% ipython --no-banner

In [1]: import numpy as np

In [2]: np.set_printoptions(precision=3, suppress=True, linewidth=140)

In [3]: rnd = lambda a: np.round(a, 3) + 0

In [4]: feats = np.load("test13.npy")

In [5]: feats
Out[5]: 
array([[-0.3,  0.2, -2. , -0.9],
       [-0.6, -2.1,  1.7, -0.4],
       [-0.8, -1.7,  0.4, -1.9],
       [-0.8,  1.3,  0. , -0.4],
       [-1.9, -0.5, -0.1,  1. ],
       [ 0.6,  1. ,  0.8, -1.3],
       [-0.2, -0.3,  1.8, -1.7],
       [-0.5, -0.1,  0.3,  0.8],
       [ 2.1, -0.3, -0.6,  1.2],
       [-1.2, -0.7, -0.4, -0.7],
       [ 1.7,  1.7,  1. ,  1.3],
       [-1.3,  0.7, -1.3,  0. ],
       [-0.5, -0.1,  0.1, -1. ],
       [-1.6,  0.1,  1.6,  0.2],
       [-0.1,  1.7,  1.5, -0.7],
       [ 0.7,  1.3,  1.7, -0.6],
       [ 0.6, -0.8, -1.6,  1.6],
       [ 4. , -2. ,  6. , -1.5],
       [-0.9, -1.1,  1.8,  1. ],
       [ 1. ,  0.1, -1.9, -0.8],
       [ 0.3, -1.3,  1.3, -0.7],
       [-0.1,  1.4,  1. ,  1. ],
       [-0.7, -0.3,  0.5, -1.1],
       [-0.6, -1. ,  1.4, -0.5],
       [ 1.1, -0.3,  1.4,  0.2],
       [ 2. ,  1.7, -0.8,  0.1],
       [ 2.2,  0.3,  0.4,  2.3],
       [-0.1,  0.4,  0.4,  1.3],
       [ 1.3, -0.3,  0. ,  0.9],
       [ 1.1,  0.2, -1.2, -2.5],
       [ 0.8,  0.1, -0.5,  0.3],
       [ 0.1,  0.6,  0.6,  0.4]])

In [6]: cen = feats - feats.mean(axis=0)

In [7]: left, sigma, Vh = np.linalg.svd(cen, full_matrices=False)

In [8]: rnd(cen.mean(axis=0))
Out[8]: array([0., 0., 0., 0.])

In [9]: (np.sign(left[:, 0]) == np.sign(left[0, 0])).astype(int)
Out[9]: array([1, 0, 0, 1, 1, 0, 0, 1, 1, 1, 0, 1, 1, 0, 0, 0, 1, 0, 0, 1, 0, 1, 1, 0, 0, 1, 0, 1, 1, 1, 1, 1])

In [10]: np.abs(Vh[0]).argmax()
Out[10]: np.int64(2)

In [11]: rnd((sigma ** 2).sum() ** 2 / (sigma ** 4).sum())
Out[11]: np.float64(3.336)

In [12]: np.searchsorted(np.cumsum(sigma ** 2) / (sigma ** 2).sum(), 0.9) + 1
Out[12]: np.int64(4)

In [13]: rnd(np.abs(Vh[-1]))
Out[13]: array([0.263, 0.885, 0.342, 0.176])

In [14]: z = feats[:, 0] > np.median(feats[:, 0])

In [15]: f = feats[z].mean(axis=0) - feats[~z].mean(axis=0)

In [16]: z.astype(int)
Out[16]: array([0, 0, 0, 0, 0, 1, 0, 0, 1, 0, 1, 0, 0, 0, 0, 1, 1, 1, 0, 1, 1, 0, 0, 0, 1, 1, 1, 0, 1, 1, 1, 1])

In [17]: rnd(f)
Out[17]: array([ 2.024,  0.257, -0.072,  0.295])

In [18]: Z = feats[[16, 2]].astype(float)

In [19]: for _ in range(7):
    ...:     z = np.linalg.norm(feats[:, None] - Z, axis=-1).argmin(axis=1)
    ...:     Z = np.array([feats[z == j].mean(axis=0) for j in range(2)])
    ...: 

In [20]: z
Out[20]: array([0, 1, 1, 0, 0, 1, 1, 0, 0, 1, 0, 0, 1, 1, 1, 1, 0, 1, 1, 0, 1, 0, 1, 1, 1, 0, 0, 0, 0, 1, 0, 0])

In [21]: np.bincount(z)
Out[21]: array([16, 16])

In [22]: rnd(Z[1] - Z[0])
Out[22]: array([-0.387, -0.819,  1.594, -1.456])

In [23]: np.abs(Z[1] - Z[0]).argmax()
Out[23]: np.int64(2)

In [24]: K = np.load("m.npy")

In [25]: K
Out[25]: 
array([[  5,  -3,  -3,  -7,   3,   9,  -8,   7,  -6,  -1],
       [ -3,  18,  18,   6,   0,   0,   3,  -6,   0,  15],
       [ -3,  18,  18,   6,   0,   0,   3,  -6,   0,  15],
       [ -7,   6,   6,  10,  -4, -12,  11, -10,   8,   3],
       [  3,   0,   0,  -4,   2,   6,  -5,   4,  -4,   1],
       [  9,   0,   0, -12,   6,  18, -15,  12, -12,   3],
       [ -8,   3,   3,  11,  -5, -15,  13, -11,  10,   0],
       [  7,  -6,  -6, -10,   4,  12, -11,  10,  -8,  -3],
       [ -6,   0,   0,   8,  -4, -12,  10,  -8,   8,  -2],
       [ -1,  15,  15,   3,   1,   3,   0,  -3,  -2,  13]])

In [26]: # columns 1 and 2 are equal

In [27]: [round(float(x), 3) for x in np.linalg.svd(K, compute_uv=False)[:3]]
Out[27]: [67.808, 47.192, 0.0]

In [28]: np.linalg.matrix_rank(K, rtol=0.1)
Out[28]: np.int64(2)

In [29]: np.linalg.cond(K) > 100
Out[29]: np.True_

In [30]: rnd(np.linalg.norm(K, 2) / np.linalg.norm(K))
Out[30]: np.float64(0.821)
